% ipython --no-banner

In [1]: import numpy as np

In [2]: np.set_printoptions(suppress=True, linewidth=100)

In [3]: data = np.array([[-2.0, 1.0, 0.0, 0.0, 0.0, 0.0, 0.0, 0.0],
   ...:     [0.0, -2.0, 1.0, 0.0, 0.0, 0.0, 0.0, 0.0],
   ...:     [0.0, 0.0, -2.0, 1.0, 0.0, 0.0, 0.0, 0.0],
   ...:     [0.0, 0.0, 0.0, -2.0, 1.0, 0.0, 0.0, 0.0],
   ...:     [0.0, 0.0, 0.0, 0.0, -2.0, 1.0, 0.0, 0.0],
   ...:     [0.0, 0.0, 0.0, 0.0, 0.0, -2.0, 1.0, 0.0],
   ...:     [0.0, 0.0, 0.0, 0.0, 0.0, 0.0, -2.0, 1.0],
   ...:     [0.0, 0.0, 0.0, 0.0, 0.0, 0.0, 0.0, -2.0]])

In [4]: data
Out[4]: 
array([[-2.,  1.,  0.,  0.,  0.,  0.,  0.,  0.],
       [ 0., -2.,  1.,  0.,  0.,  0.,  0.,  0.],
       [ 0.,  0., -2.,  1.,  0.,  0.,  0.,  0.],
       [ 0.,  0.,  0., -2.,  1.,  0.,  0.,  0.],
       [ 0.,  0.,  0.,  0., -2.,  1.,  0.,  0.],
       [ 0.,  0.,  0.,  0.,  0., -2.,  1.,  0.],
       [ 0.,  0.,  0.,  0.,  0.,  0., -2.,  1.],
       [ 0.,  0.,  0.,  0.,  0.,  0.,  0., -2.]])

In [5]: Q, r_ = np.linalg.qr(data)

In [6]: r_
Out[6]: 
array([[-2.,  1.,  0.,  0.,  0.,  0.,  0.,  0.],
       [ 0., -2.,  1.,  0.,  0.,  0.,  0.,  0.],
       [ 0.,  0., -2.,  1.,  0.,  0.,  0.,  0.],
       [ 0.,  0.,  0., -2.,  1.,  0.,  0.,  0.],
       [ 0.,  0.,  0.,  0., -2.,  1.,  0.,  0.],
       [ 0.,  0.,  0.,  0.,  0., -2.,  1.,  0.],
       [ 0.,  0.,  0.,  0.,  0.,  0., -2.,  1.],
       [ 0.,  0.,  0.,  0.,  0.,  0.,  0., -2.]])

In [7]: Q @ r_
Out[7]: 
array([[-2.,  1.,  0.,  0.,  0.,  0.,  0.,  0.],
       [ 0., -2.,  1.,  0.,  0.,  0.,  0.,  0.],
       [ 0.,  0., -2.,  1.,  0.,  0.,  0.,  0.],
       [ 0.,  0.,  0., -2.,  1.,  0.,  0.,  0.],
       [ 0.,  0.,  0.,  0., -2.,  1.,  0.,  0.],
       [ 0.,  0.,  0.,  0.,  0., -2.,  1.,  0.],
       [ 0.,  0.,  0.,  0.,  0.,  0., -2.,  1.],
       [ 0.,  0.,  0.,  0.,  0.,  0.,  0., -2.]])

In [8]: abs(r_[0, 0]), np.round(np.linalg.norm(data[:, 0]), 2)
Out[8]: (np.float64(2.0), np.float64(2.0))

In [9]: Q.T @ Q
Out[9]: 
array([[1., 0., 0., 0., 0., 0., 0., 0.],
       [0., 1., 0., 0., 0., 0., 0., 0.],
       [0., 0., 1., 0., 0., 0., 0., 0.],
       [0., 0., 0., 1., 0., 0., 0., 0.],
       [0., 0., 0., 0., 1., 0., 0., 0.],
       [0., 0., 0., 0., 0., 1., 0., 0.],
       [0., 0., 0., 0., 0., 0., 1., 0.],
       [0., 0., 0., 0., 0., 0., 0., 1.]])

In [10]: np.abs(np.diag(r_))
Out[10]: array([2., 2., 2., 2., 2., 2., 2., 2.])

In [11]: np.trace(Q @ Q.T)
Out[11]: np.float64(8.0)

In [12]: np.allclose(r_.T @ r_, data.T @ data)
Out[12]: True

In [13]: rng = np.random.default_rng(114373)

In [14]: lab = rng.permutation(8)

In [15]: M2 = data[:, lab] * rng.choice([-1, 1], 8)

In [16]: M2
Out[16]: 
array([[ 0.,  0.,  1.,  0.,  2.,  0.,  0., -0.],
       [ 0.,  1., -2.,  0., -0.,  0.,  0., -0.],
       [ 1., -2.,  0.,  0., -0.,  0.,  0., -0.],
       [-2.,  0.,  0.,  0., -0.,  0.,  0., -1.],
       [ 0.,  0.,  0.,  0., -0.,  0.,  1.,  2.],
       [ 0.,  0.,  0.,  0., -0.,  1., -2., -0.],
       [ 0.,  0.,  0.,  1., -0., -2.,  0., -0.],
       [ 0.,  0.,  0., -2., -0.,  0.,  0., -0.]])

In [17]: left, _, vt = np.linalg.svd(data.T @ M2)

In [18]: np.round(np.linalg.lstsq(data, M2)[0], 2) + 0
Out[18]: 
array([[ 0.,  0.,  0.,  0., -1.,  0.,  0.,  0.],
       [ 0.,  0.,  1.,  0.,  0.,  0.,  0.,  0.],
       [ 0.,  1.,  0.,  0.,  0.,  0.,  0.,  0.],
       [ 1.,  0.,  0.,  0.,  0.,  0.,  0.,  0.],
       [ 0.,  0.,  0.,  0.,  0.,  0.,  0., -1.],
       [ 0.,  0.,  0.,  0.,  0.,  0.,  1.,  0.],
       [ 0.,  0.,  0.,  0.,  0.,  1.,  0.,  0.],
       [ 0.,  0.,  0.,  1.,  0.,  0.,  0.,  0.]])

In [19]: arr = np.loadtxt("dump.csv", delimiter=",")

In [20]: arr.round(2)
Out[20]: 
array([[ 0.63, -0.23, -0.09,  0.12,  0.02, -0.08,  0.3 ,  0.09,  0.11,  0.2 ],
       [-0.23,  0.3 ,  0.2 ,  0.17,  0.04,  0.1 , -0.05,  0.19,  0.13, -0.15],
       [-0.09,  0.2 ,  0.27,  0.29, -0.18,  0.01,  0.08,  0.12, -0.1 , -0.08],
       [ 0.12,  0.17,  0.29,  0.39, -0.14,  0.05,  0.2 ,  0.2 , -0.06, -0.02],
       [ 0.02,  0.04, -0.18, -0.14,  0.46,  0.37, -0.01,  0.1 ,  0.21,  0.06],
       [-0.08,  0.1 ,  0.01,  0.05,  0.37,  0.65,  0.1 ,  0.05, -0.21,  0.11],
       [ 0.3 , -0.05,  0.08,  0.2 , -0.01,  0.1 ,  0.23,  0.08, -0.09,  0.12],
       [ 0.09,  0.19,  0.12,  0.2 ,  0.1 ,  0.05,  0.08,  0.26,  0.26, -0.06],
       [ 0.11,  0.13, -0.1 , -0.06,  0.21, -0.21, -0.09,  0.26,  0.67, -0.13],
       [ 0.2 , -0.15, -0.08, -0.02,  0.06,  0.11,  0.12, -0.06, -0.13,  0.14]])

In [21]: lab = rng.permutation(10)

In [22]: lab
Out[22]: array([0, 3, 9, 4, 2, 1, 7, 6, 8, 5])

In [23]: M2 = arr[lab][:, lab]

In [24]: np.round(np.sort(np.abs(np.linalg.eigvals(M2))), 2) + 0
Out[24]: array([0., 0., 0., 0., 0., 0., 1., 1., 1., 1.])

In [25]: np.trace(M2)
Out[25]: np.float64(4.0)
